In [1]: import numpy as np

In [2]: np.set_printoptions(precision=2, suppress=True, linewidth=200, legacy="1.25")

In [3]: data = np.load("block6.npy")

In [4]: print(data)
[[ 0.1  1.5 -2.8 -0.8  0.1  0.8  1.4  1.3 -1. ]
 [-1.4  1.6  0.3  0.5  0.  -0.7 -0.1 -0.4 -1.3]
 [ 0.7  0.9 -0.4 -0.5 -1.   0.   1.1 -0.9 -0.2]
 [ 0.9 -0.1  1.2  0.  -1.7 -1.4  0.3 -0.6  1.2]
 [-0.8  0.4  1.2 -1.6  0.2  1.2  0.2  1.2  1.6]
 [ 1.   1.1  1.6  1.7 -1.2 -0.2 -0.2  0.3 -0.5]
 [-1.1  1.8  0.1 -2.3  0.5  2.1  1.6  2.5  0.1]
 [ 1.   0.8  1.  -1.4 -0.2  0.5  1.3 -0.3 -0.8]
 [-0.3 -0.8  0.9  0.4 -0.2  0.4  2.6  1.   0.7]
 [-1.4  0.8 -1.   1.1  0.   0.5 -1.4  0.5  1.8]
 [-0.4  0.2  2.1  0.7  0.  -0.4  1.2  0.6  0.3]
 [ 0.8  0.5 -0.1 -0.5  1.6 -1.1  3.6  1.7 -1. ]
 [ 0.   0.9 -0.6 -4.8 -1.8 -1.5  2.7 -5.4  0.6]
 [ 0.4 -0.8  1.3  1.  -0.1  0.6 -1.7 -0.1 -1.4]
 [ 0.6  0.1  0.8 -1.5  0.1 -0.5  0.4  1.9 -2.1]
 [-0.6 -1.1 -0.3 -2.   0.3 -0.5 -0.4 -1.1 -0.9]
 [-0.3  2.9  1.1  2.3  1.  -0.6 -1.4 -0.9 -1.1]
 [ 0.9 -0.9 -0.8 -2.8  1.1  1.3  0.5  1.6  1.4]
 [ 1.  -0.9  0.1  1.7  1.  -0.7  1.4  0.3 -1.3]
 [-1.   0.2  0.9  1.2  1.   0.1  0.   0.5  1. ]
 [-1.5  1.3 -1.2 -2.6 -1.   1.3  0.9  0.7  0.8]
 [-0.8  0.5  0.5 -0.6  0.4 -0.3  0.  -0.5  2.4]
 [-0.8 -1.3  0.2  0.   1.4  0.6 -0.2  2.   0.9]
 [-0.4 -0.8  1.1  1.2 -0.1 -1.1  0.7  2.8 -0.3]
 [-1.4 -0.3 -0.4  0.6  0.   0.3  0.  -0.1  1.6]
 [-0.1 -1.2  0.8 -0.3 -0.4  0.2 -0.6 -0.5  0.1]
 [-0.1 -0.2  0.9 -0.2  0.7  1.4 -0.3  0.1 -0.2]
 [ 0.  -0.5  0.   0.9 -0.3 -0.1 -0.7 -1.4  0.4]
 [ 0.7 -1.5  1.1 -0.3 -0.3  2.1 -0.1 -1.2  0.3]
 [ 1.9  0.  -0.6  0.9 -1.   0.5 -0.5  2.1  0.4]
 [-0.5 -1.2  0.5 -0.6  0.8  0.6 -0.3  0.   0.9]]

In [5]: other = np.c_[data[:, :1] @ np.array([[-4]]), np.array([-3, -2, -1, -2, 3, -2, -1, 0, 1, 0, -3, 1, 1, -3, 2, -2, -3, -3, -1, -3, 1, -2, -3, -2, -1, 0, 1, -2, -1, -3, -1])]

In [6]: other
Out[6]: 
array([[-0.4, -3. ],
       [ 5.6, -2. ],
       [-2.8, -1. ],
       [-3.6, -2. ],
       [ 3.2,  3. ],
       [-4. , -2. ],
       [ 4.4, -1. ],
       [-4. ,  0. ],
       [ 1.2,  1. ],
       [ 5.6,  0. ],
       [ 1.6, -3. ],
       [-3.2,  1. ],
       [ 0. ,  1. ],
       [-1.6, -3. ],
       [-2.4,  2. ],
       [ 2.4, -2. ],
       [ 1.2, -3. ],
       [-3.6, -3. ],
       [-4. , -1. ],
       [ 4. , -3. ],
       [ 6. ,  1. ],
       [ 3.2, -2. ],
       [ 3.2, -3. ],
       [ 1.6, -2. ],
       [ 5.6, -1. ],
       [ 0.4,  0. ],
       [ 0.4,  1. ],
       [ 0. , -2. ],
       [-2.8, -1. ],
       [-7.6, -3. ],
       [ 2. , -1. ]])

In [7]: print(np.linalg.matrix_rank(np.c_[data, other]))
10

In [8]: print(np.round(np.linalg.norm(other - data @ np.linalg.lstsq(data, other)[0], axis=0), 2) + 0)
[ 0.   10.48]

In [9]: np.linalg.norm(np.linalg.qr(data)[0].T @ other, axis=0) ** 2 / ((other ** 2).sum(axis=0) + 1e-12)
Out[9]: array([1.  , 0.11])

In [10]: m1 = np.array([[6.0, -2.0, 1.0, 0.0],
    ...:     [4.0, 0.0, 2.0, 0.0],
    ...:     [0.0, 0.0, 3.0, 0.0],
    ...:     [4.0, -4.0, 1.0, 4.0]])

In [11]: evals, evecs = np.linalg.eig(m1)

In [12]: np.sort(np.linalg.eigvals(np.linalg.inv(m1)))
Out[12]: array([0.25, 0.25, 0.33, 0.5 ])

In [13]: m1 @ evecs[:, 0] - evals[0] * evecs[:, 0]
Out[13]: array([0., 0., 0., 0.])

In [14]: u = np.array([-3, -3, 3, -3])

In [15]: other = m1 + np.outer(u, np.eye(4)[1])

In [16]: np.linalg.matrix_rank(other - m1)
Out[16]: 1

In [17]: np.round(np.linalg.det(other) / np.linalg.det(m1), 2), np.round(1 + np.linalg.solve(m1, u)[1], 2)
Out[17]: (-0.75, -0.75)

In [18]: C = np.array([[1, 3, 2, 1, 3, 3], [3, 3, -3, 0, 3, -3]])

In [19]: rng = np.random.default_rng(3191)

In [20]: mat = rng.normal(size=(18, 2)) @ C + np.array([-8, -7, -6, 4, 1, -8])

In [21]: print(mat)
[[ -9.37  -6.87  -2.38   4.75   1.13  -3.63]
 [ -9.05  -7.05  -3.45   4.5    0.95  -4.95]
 [ -2.35  -0.49 -10.36   4.43   7.51 -11.93]
 [ -2.46   3.88  -3.54   6.67  11.88  -2.87]
 [ -6.72  -2.51  -2.46   5.61   5.49  -2.86]
 [-14.66 -16.75  -3.97   2.46  -8.75  -7.51]
 [ -5.86  -3.07  -5.46   4.89   4.93  -6.57]
 [ -8.19  -6.41  -4.63   4.39   1.59  -6.24]
 [-14.08 -15.63  -3.74   2.73  -7.63  -7.01]
 [ -1.68  -0.33 -11.79   4.18   7.67 -13.62]
 [ -7.16  -2.04  -0.66   6.06   5.96  -0.6 ]
 [-11.12  -8.19   0.02   4.97  -0.19  -1.01]
 [ -5.14  -1.52  -4.92   5.31   6.48  -5.61]
 [ -7.54  -7.84  -8.42   3.35   0.16 -11.07]
 [ -4.64  -4.2  -10.2    3.72   3.8  -12.48]
 [ -7.81  -8.5   -8.72   3.16  -0.5  -11.56]
 [-11.53 -13.58  -7.05   2.48  -5.58 -10.57]
 [ -5.93  -4.93  -8.08   4.     3.07 -10.08]]

In [22]: dist = np.linalg.norm(mat[:, None] - mat[None], axis=-1)

In [23]: dist.mean(axis=1).argmax()
Out[23]: 5

In [24]: np.flatnonzero(dist[16] < dist.mean() / 2)
Out[24]: array([16])

In [25]: lab = mat[:, 5] > np.median(mat[:, 5])

In [26]: u = mat[lab].mean(axis=0) - mat[~lab].mean(axis=0)

In [27]: (((mat - mat.mean(axis=0)) @ u > 0) == lab).mean()
Out[27]: 1.0

In [28]: lab.astype(int)
Out[28]: array([1, 1, 0, 1, 1, 0, 1, 1, 0, 0, 1, 1, 1, 0, 0, 0, 0, 0])

In [29]: ((mat - mat.mean(axis=0)) @ u > 0).astype(int)
Out[29]: array([1, 1, 0, 1, 1, 0, 1, 1, 0, 0, 1, 1, 1, 0, 0, 0, 0, 0])

In [30]: u
Out[30]: array([0.57, 4.27, 4.98, 1.85, 4.27, 6.83])

In [31]: mat.reshape(-1, 2)
Out[31]: 
array([[ -9.37,  -6.87],
       [ -2.38,   4.75],
       [  1.13,  -3.63],
       [ -9.05,  -7.05],
       [ -3.45,   4.5 ],
       [  0.95,  -4.95],
       [ -2.35,  -0.49],
       [-10.36,   4.43],
       [  7.51, -11.93],
       [ -2.46,   3.88],
       [ -3.54,   6.67],
       [ 11.88,  -2.87],
       [ -6.72,  -2.51],
       [ -2.46,   5.61],
       [  5.49,  -2.86],
       [-14.66, -16.75],
       [ -3.97,   2.46],
       [ -8.75,  -7.51],
       [ -5.86,  -3.07],
       [ -5.46,   4.89],
       [  4.93,  -6.57],
       [ -8.19,  -6.41],
       [ -4.63,   4.39],
       [  1.59,  -6.24],
       [-14.08, -15.63],
       [ -3.74,   2.73],
       [ -7.63,  -7.01],
       [ -1.68,  -0.33],
       [-11.79,   4.18],
       [  7.67, -13.62],
       [ -7.16,  -2.04],
       [ -0.66,   6.06],
       [  5.96,  -0.6 ],
       [-11.12,  -8.19],
       [  0.02,   4.97],
       [ -0.19,  -1.01],
       [ -5.14,  -1.52],
       [ -4.92,   5.31],
       [  6.48,  -5.61],
       [ -7.54,  -7.84],
       [ -8.42,   3.35],
       [  0.16, -11.07],
       [ -4.64,  -4.2 ],
       [-10.2 ,   3.72],
       [  3.8 , -12.48],
       [ -7.81,  -8.5 ],
       [ -8.72,   3.16],
       [ -0.5 , -11.56],
       [-11.53, -13.58],
       [ -7.05,   2.48],
       [ -5.58, -10.57],
       [ -5.93,  -4.93],
       [ -8.08,   4.  ],
       [  3.07, -10.08]])

In [32]: mat.reshape(18, 7)
Traceback (most recent call last):
  Cell In[32], line 1
    mat.reshape(18, 7)
ValueError: cannot reshape array of size 108 into shape (18,7)


In [33]: mat.reshape(2, -1)
Out[33]: 
array([[ -9.37,  -6.87,  -2.38,   4.75,   1.13,  -3.63,  -9.05,  -7.05,  -3.45,   4.5 ,   0.95,  -4.95,  -2.35,  -0.49, -10.36,   4.43,   7.51, -11.93,  -2.46,   3.88,  -3.54,   6.67,  11.88,
         -2.87,  -6.72,  -2.51,  -2.46,   5.61,   5.49,  -2.86, -14.66, -16.75,  -3.97,   2.46,  -8.75,  -7.51,  -5.86,  -3.07,  -5.46,   4.89,   4.93,  -6.57,  -8.19,  -6.41,  -4.63,   4.39,
          1.59,  -6.24, -14.08, -15.63,  -3.74,   2.73,  -7.63,  -7.01],
       [ -1.68,  -0.33, -11.79,   4.18,   7.67, -13.62,  -7.16,  -2.04,  -0.66,   6.06,   5.96,  -0.6 , -11.12,  -8.19,   0.02,   4.97,  -0.19,  -1.01,  -5.14,  -1.52,  -4.92,   5.31,   6.48,
         -5.61,  -7.54,  -7.84,  -8.42,   3.35,   0.16, -11.07,  -4.64,  -4.2 , -10.2 ,   3.72,   3.8 , -12.48,  -7.81,  -8.5 ,  -8.72,   3.16,  -0.5 , -11.56, -11.53, -13.58,  -7.05,   2.48,
         -5.58, -10.57,  -5.93,  -4.93,  -8.08,   4.  ,   3.07, -10.08]])

In [34]: t3 = mat.reshape(18, 2, -1)

In [35]: t3.shape
Out[35]: (18, 2, 3)

In [36]: t3[:, 0]
Out[36]: 
array([[ -9.37,  -6.87,  -2.38],
       [ -9.05,  -7.05,  -3.45],
       [ -2.35,  -0.49, -10.36],
       [ -2.46,   3.88,  -3.54],
       [ -6.72,  -2.51,  -2.46],
       [-14.66, -16.75,  -3.97],
       [ -5.86,  -3.07,  -5.46],
       [ -8.19,  -6.41,  -4.63],
       [-14.08, -15.63,  -3.74],
       [ -1.68,  -0.33, -11.79],
       [ -7.16,  -2.04,  -0.66],
       [-11.12,  -8.19,   0.02],
       [ -5.14,  -1.52,  -4.92],
       [ -7.54,  -7.84,  -8.42],
       [ -4.64,  -4.2 , -10.2 ],
       [ -7.81,  -8.5 ,  -8.72],
       [-11.53, -13.58,  -7.05],
       [ -5.93,  -4.93,  -8.08]])

In [37]: t3.transpose(1, 0, 2)
Out[37]: 
array([[[ -9.37,  -6.87,  -2.38],
        [ -9.05,  -7.05,  -3.45],
        [ -2.35,  -0.49, -10.36],
        [ -2.46,   3.88,  -3.54],
        [ -6.72,  -2.51,  -2.46],
        [-14.66, -16.75,  -3.97],
        [ -5.86,  -3.07,  -5.46],
        [ -8.19,  -6.41,  -4.63],
        [-14.08, -15.63,  -3.74],
        [ -1.68,  -0.33, -11.79],
        [ -7.16,  -2.04,  -0.66],
        [-11.12,  -8.19,   0.02],
        [ -5.14,  -1.52,  -4.92],
        [ -7.54,  -7.84,  -8.42],
        [ -4.64,  -4.2 , -10.2 ],
        [ -7.81,  -8.5 ,  -8.72],
        [-11.53, -13.58,  -7.05],
        [ -5.93,  -4.93,  -8.08]],

       [[  4.75,   1.13,  -3.63],
        [  4.5 ,   0.95,  -4.95],
        [  4.43,   7.51, -11.93],
        [  6.67,  11.88,  -2.87],
        [  5.61,   5.49,  -2.86],
        [  2.46,  -8.75,  -7.51],
        [  4.89,   4.93,  -6.57],
        [  4.39,   1.59,  -6.24],
        [  2.73,  -7.63,  -7.01],
        [  4.18,   7.67, -13.62],
        [  6.06,   5.96,  -0.6 ],
        [  4.97,  -0.19,  -1.01],
        [  5.31,   6.48,  -5.61],
        [  3.35,   0.16, -11.07],
        [  3.72,   3.8 , -12.48],
        [  3.16,  -0.5 , -11.56],
        [  2.48,  -5.58, -10.57],
        [  4.  ,   3.07, -10.08]]])

In [38]: w1 = np.array([[1, 1, -1, -2],
    ...:     [0, -1, -1, 0],
    ...:     [-1, -1, 1, 2],
    ...:     [-1, -2, -2, 1],
    ...:     [1, 0, -2, -2],
    ...:     [-2, -2, 0, 1]])

In [39]: b = np.array([3, 6, 7, 6])

In [40]: H = np.maximum(mat @ w1 + b, 0)

In [41]: (H > 0).astype(int)
Out[41]: 
array([[0, 1, 1, 1],
       [1, 1, 1, 1],
       [1, 1, 0, 0],
       [1, 0, 0, 0],
       [1, 0, 0, 1],
       [0, 1, 1, 1],
       [1, 1, 0, 0],
       [1, 1, 1, 1],
       [0, 1, 1, 1],
       [1, 1, 0, 0],
       [0, 0, 0, 1],
       [0, 0, 1, 1],
       [1, 1, 0, 0],
       [1, 1, 1, 0],
       [1, 1, 0, 0],
       [1, 1, 1, 0],
       [1, 1, 1, 1],
       [1, 1, 0, 0]])

In [42]: C = np.array([[4, 4], [2, 4], [6, 5], [8, 1]])

In [43]: (H @ C).round(6).argmax(axis=1)
Out[43]: array([0, 0, 1, 0, 0, 0, 1, 0, 0, 1, 0, 0, 1, 1, 1, 1, 0, 1])
